$ ipython --no-banner

In [1]: import numpy as np

In [2]: from numpy import linalg as LA

In [3]: np.set_printoptions(precision=3, suppress=True, linewidth=200, floatmode="fixed")

In [4]: rnd = lambda a: np.round(a, 3) + 0

In [5]: F = np.loadtxt("data.csv", delimiter=",")

In [6]: print(F)
[[  0.000  -3.000  -4.000  -5.000]
 [  2.000  -4.000  -3.000 -10.000]
 [  3.000  -5.000  -6.000 -10.000]
 [  3.000   0.000  -5.000 -14.000]
 [  0.000  -2.000  -8.000 -19.000]
 [  3.000  -7.000 -13.000 -22.000]
 [  5.000  -6.000 -17.000 -21.000]
 [  4.000 -10.000 -19.000 -20.000]
 [  0.000 -14.000 -24.000 -25.000]
 [ -3.000 -15.000 -19.000 -21.000]
 [ -2.000 -12.000 -20.000 -20.000]
 [ -1.000  -7.000 -16.000 -22.000]
 [ -3.000  -7.000 -15.000 -20.000]
 [ -5.000 -11.000 -14.000 -21.000]
 [ -5.000 -12.000 -13.000 -26.000]
 [ -2.000 -13.000 -11.000 -31.000]
 [ -2.000 -15.000 -16.000 -34.000]]

In [7]: rng = np.random.default_rng(898330)

In [8]: idx = rng.permutation(4)

In [9]: other = F[:, idx] * rng.choice([-1, 1], 4)

In [10]: other
Out[10]: 
array([[  0.000,   3.000,  -5.000,  -4.000],
       [  2.000,   4.000, -10.000,  -3.000],
       [  3.000,   5.000, -10.000,  -6.000],
       [  3.000,  -0.000, -14.000,  -5.000],
       [  0.000,   2.000, -19.000,  -8.000],
       [  3.000,   7.000, -22.000, -13.000],
       [  5.000,   6.000, -21.000, -17.000],
       [  4.000,  10.000, -20.000, -19.000],
       [  0.000,  14.000, -25.000, -24.000],
       [ -3.000,  15.000, -21.000, -19.000],
       [ -2.000,  12.000, -20.000, -20.000],
       [ -1.000,   7.000, -22.000, -16.000],
       [ -3.000,   7.000, -20.000, -15.000],
       [ -5.000,  11.000, -21.000, -14.000],
       [ -5.000,  12.000, -26.000, -13.000],
       [ -2.000,  13.000, -31.000, -11.000],
       [ -2.000,  15.000, -34.000, -16.000]])

In [11]: Uu, _, VT = LA.svd(F.T @ other)

In [12]: rnd(Uu @ VT)
Out[12]: 
array([[ 1.000,  0.000,  0.000,  0.000],
       [ 0.000, -1.000,  0.000,  0.000],
       [ 0.000,  0.000,  0.000,  1.000],
       [ 0.000,  0.000,  1.000,  0.000]])

In [13]: f = np.array([3, 3, 4])

In [14]: np.correlate(other[11], other[2], "full")
Out[14]: array([   6.000,  -32.000,   57.000,  348.000,   71.000, -146.000,  -48.000])

In [15]: np.cross(other[11, :3], other[2, :3])
Out[15]: array([ 40.000, -76.000, -26.000])

In [16]: G = np.cov(F, rowvar=False)

In [17]: np.median(F, axis=0)
Out[17]: array([  0.000,  -7.000, -14.000, -21.000])

In [18]: np.argsort(-F.std(axis=0).round(6), kind="stable")
Out[18]: array([3, 2, 1, 0])

In [19]: rnd(np.corrcoef(F[:, 2], F[:, 0])[0, 1])
Out[19]: np.float64(0.226)

In [20]: rnd(np.corrcoef(F.T))
Out[20]: 
array([[1.000, 0.551, 0.226, 0.408],
       [0.551, 1.000, 0.749, 0.742],
       [0.226, 0.749, 1.000, 0.628],
       [0.408, 0.742, 0.628, 1.000]])

In [21]: A = np.loadtxt("layer1.csv", delimiter=",")

In [22]: A
Out[22]: 
array([[0.000, 0.000, 1.000, 0.000, 1.000, 0.000, 2.000, 2.000, 0.000, 2.000, 1.000, 1.000],
       [0.000, 0.000, 0.000, 1.000, 0.000, 1.000, 0.000, 2.000, 2.000, 0.000, 2.000, 1.000],
       [1.000, 0.000, 0.000, 0.000, 1.000, 0.000, 1.000, 0.000, 2.000, 2.000, 0.000, 2.000],
       [0.000, 1.000, 0.000, 0.000, 0.000, 1.000, 0.000, 1.000, 0.000, 2.000, 2.000, 0.000],
       [1.000, 0.000, 1.000, 0.000, 0.000, 0.000, 1.000, 0.000, 1.000, 0.000, 2.000, 2.000],
       [0.000, 1.000, 0.000, 1.000, 0.000, 0.000, 0.000, 1.000, 0.000, 1.000, 0.000, 2.000],
       [2.000, 0.000, 1.000, 0.000, 1.000, 0.000, 0.000, 0.000, 1.000, 0.000, 1.000, 0.000],
       [2.000, 2.000, 0.000, 1.000, 0.000, 1.000, 0.000, 0.000, 0.000, 1.000, 0.000, 1.000],
       [0.000, 2.000, 2.000, 0.000, 1.000, 0.000, 1.000, 0.000, 0.000, 0.000, 1.000, 0.000],
       [2.000, 0.000, 2.000, 2.000, 0.000, 1.000, 0.000, 1.000, 0.000, 0.000, 0.000, 1.000],
       [1.000, 2.000, 0.000, 2.000, 2.000, 0.000, 1.000, 0.000, 1.000, 0.000, 0.000, 0.000],
       [1.000, 1.000, 2.000, 0.000, 2.000, 2.000, 0.000, 1.000, 0.000, 1.000, 0.000, 0.000]])

In [23]: Q, r_ = LA.qr(A)

In [24]: rnd(Q.T @ Q)
Out[24]: 
array([[1.000, 0.000, 0.000, 0.000, 0.000, 0.000, 0.000, 0.000, 0.000, 0.000, 0.000, 0.000],
       [0.000, 1.000, 0.000, 0.000, 0.000, 0.000, 0.000, 0.000, 0.000, 0.000, 0.000, 0.000],
       [0.000, 0.000, 1.000, 0.000, 0.000, 0.000, 0.000, 0.000, 0.000, 0.000, 0.000, 0.000],
       [0.000, 0.000, 0.000, 1.000, 0.000, 0.000, 0.000, 0.000, 0.000, 0.000, 0.000, 0.000],
       [0.000, 0.000, 0.000, 0.000, 1.000, 0.000, 0.000, 0.000, 0.000, 0.000, 0.000, 0.000],
       [0.000, 0.000, 0.000, 0.000, 0.000, 1.000, 0.000, 0.000, 0.000, 0.000, 0.000, 0.000],
       [0.000, 0.000, 0.000, 0.000, 0.000, 0.000, 1.000, 0.000, 0.000, 0.000, 0.000, 0.000],
       [0.000, 0.000, 0.000, 0.000, 0.000, 0.000, 0.000, 1.000, 0.000, 0.000, 0.000, 0.000],
       [0.000, 0.000, 0.000, 0.000, 0.000, 0.000, 0.000, 0.000, 1.000, 0.000, 0.000, 0.000],
       [0.000, 0.000, 0.000, 0.000, 0.000, 0.000, 0.000, 0.000, 0.000, 1.000, 0.000, 0.000],
       [0.000, 0.000, 0.000, 0.000, 0.000, 0.000, 0.000, 0.000, 0.000, 0.000, 1.000, 0.000],
       [0.000, 0.000, 0.000, 0.000, 0.000, 0.000, 0.000, 0.000, 0.000, 0.000, 0.000, 1.000]])

In [25]: np.allclose(r_.T @ r_, A.T @ A)
Out[25]: True

In [26]: rnd(np.abs(np.diag(r_)))
Out[26]: array([4.000, 3.455, 3.095, 2.418, 2.401, 2.167, 1.942, 1.623, 2.319, 1.835, 1.773, 1.635])

In [27]: Q.shape, r_.shape
Out[27]: ((12, 12), (12, 12))

In [28]: abs(r_[0, 0]), rnd(LA.norm(A[:, 0]))
Out[28]: (np.float64(4.0), np.float64(4.0))
